>>> import numpy as np
>>> from numpy import linalg as LA
>>> np.set_printoptions(precision=2, suppress=True, linewidth=100)
>>> def tidy(a):
...     return np.round(a, 2) + 0
... 
>>> F = np.load("case19.npy")
>>> tidy(F)
array([[ 24.85, -11.97, -34.88,  22.51, -29.77,  39.58,  41.52,  36.81,  -4.72,  28.69],
       [ 14.46, -11.17, -23.78,  11.04, -21.63,  24.36,  26.21,  25.42,  -0.8 ,  17.3 ],
       [ 11.11, -10.55, -19.8 ,   7.38, -18.6 ,  19.13,  21.  ,  21.31,   0.3 ,  13.41],
       [  7.12,  -9.37, -14.55,   3.1 , -14.49,  12.54,  14.47,  15.87,   1.4 ,   8.52],
       [  7.11,  -9.37, -14.55,   3.1 , -14.48,  12.53,  14.46,  15.87,   1.4 ,   8.52],
       [  6.7 ,  -9.21, -13.97,   2.66, -14.01,  11.82,  13.76,  15.26,   1.5 ,   7.99],
       [  4.24,  -7.94, -10.19,   0.17, -10.9 ,   7.4 ,   9.39,  11.31,   1.92,   4.75],
       [  3.44,  -7.36,  -8.8 ,  -0.6 ,  -9.7 ,   5.86,   7.86,   9.85,   1.99,   3.62],
       [  2.89,  -6.9 ,  -7.8 ,  -1.09,  -8.82,   4.79,   6.79,   8.78,   2.  ,   2.85],
       [  1.65,  -5.45,  -5.14,  -2.05,  -6.38,   2.15,   4.11,   5.95,   1.84,   0.97],
       [  1.17,  -4.6 ,  -3.89,  -2.27,  -5.16,   1.07,   2.95,   4.59,   1.64,   0.22],
       [  0.9 ,  -3.95,  -3.05,  -2.29,  -4.29,   0.42,   2.22,   3.68,   1.45,  -0.21],
       [  0.73,  -3.42,  -2.44,  -2.23,  -3.62,   0.  ,   1.72,   2.99,   1.27,  -0.47],
       [  0.37,  -1.56,  -0.78,  -1.43,  -1.55,  -0.64,   0.51,   1.07,   0.56,  -0.75],
       [  0.16,  -0.43,  -0.14,  -0.48,  -0.42,  -0.33,   0.11,   0.24,   0.13,  -0.34],
       [  0.01,  -0.02,  -0.01,  -0.03,  -0.02,  -0.02,   0.01,   0.01,   0.01,  -0.02],
       [ -0.82,   0.65,  -0.03,   1.1 ,   0.76,   1.24,  -0.26,  -0.22,   0.04,   1.19],
       [ -1.91,   0.65,  -0.31,   1.55,   1.05,   2.26,  -0.61,  -0.11,   0.51,   2.16],
       [ -2.95,   0.41,  -0.58,   1.62,   1.15,   2.94,  -1.  ,   0.05,   1.05,   2.81],
       [ -5.41,  -0.47,  -1.13,   1.21,   1.18,   3.99,  -2.08,   0.41,   2.49,   3.84],
       [ -5.69,  -0.59,  -1.19,   1.13,   1.17,   4.08,  -2.22,   0.45,   2.66,   3.93],
       [ -6.3 ,  -0.84,  -1.3 ,   0.94,   1.16,   4.25,  -2.51,   0.52,   3.04,   4.11],
       [-11.33,  -3.16,  -2.04,  -1.16,   0.99,   5.03,  -5.19,   1.03,   6.21,   5.04],
       [-20.69,  -7.82,  -2.77,  -6.39,   0.62,   4.83, -10.81,   1.46,  12.28,   5.36],
       [-23.96,  -9.49,  -2.9 ,  -8.43,   0.52,   4.47, -12.9 ,   1.51,  14.41,   5.23],
       [-24.03,  -9.52,  -2.9 ,  -8.47,   0.51,   4.47, -12.94,   1.51,  14.45,   5.23],
       [-32.44, -13.83,  -3.01, -14.03,   0.29,   3.11, -18.52,   1.44,  19.96,   4.52],
       [-33.95, -14.61,  -3.01, -15.06,   0.26,   2.81, -19.54,   1.41,  20.95,   4.35],
       [-36.21, -15.77,  -2.98, -16.62,   0.21,   2.34, -21.08,   1.34,  22.43,   4.07],
       [-37.95, -16.66,  -2.96, -17.84,   0.18,   1.96, -22.28,   1.28,  23.57,   3.84],
       [-38.82, -17.11,  -2.94, -18.45,   0.16,   1.76, -22.88,   1.25,  24.13,   3.72]])
>>> U, sv, Vt = LA.svd(F)
>>> np.argmax(sv[:-1] / (sv[1:] + 1e-6)) + 1
np.int64(3)
>>> tidy(sv)
array([152.89, 119.24,  24.29,   0.  ,   0.  ,   0.  ,   0.  ,   0.  ,   0.  ,   0.  ])
>>> M2 = U[:, :3] @ np.diag(sv[:3]) @ Vt[:3]
>>> tidy(LA.norm(F - M2) / LA.norm(F))
np.float64(0.0)
>>> tidy(np.abs(F - M2).max())
np.float64(0.0)
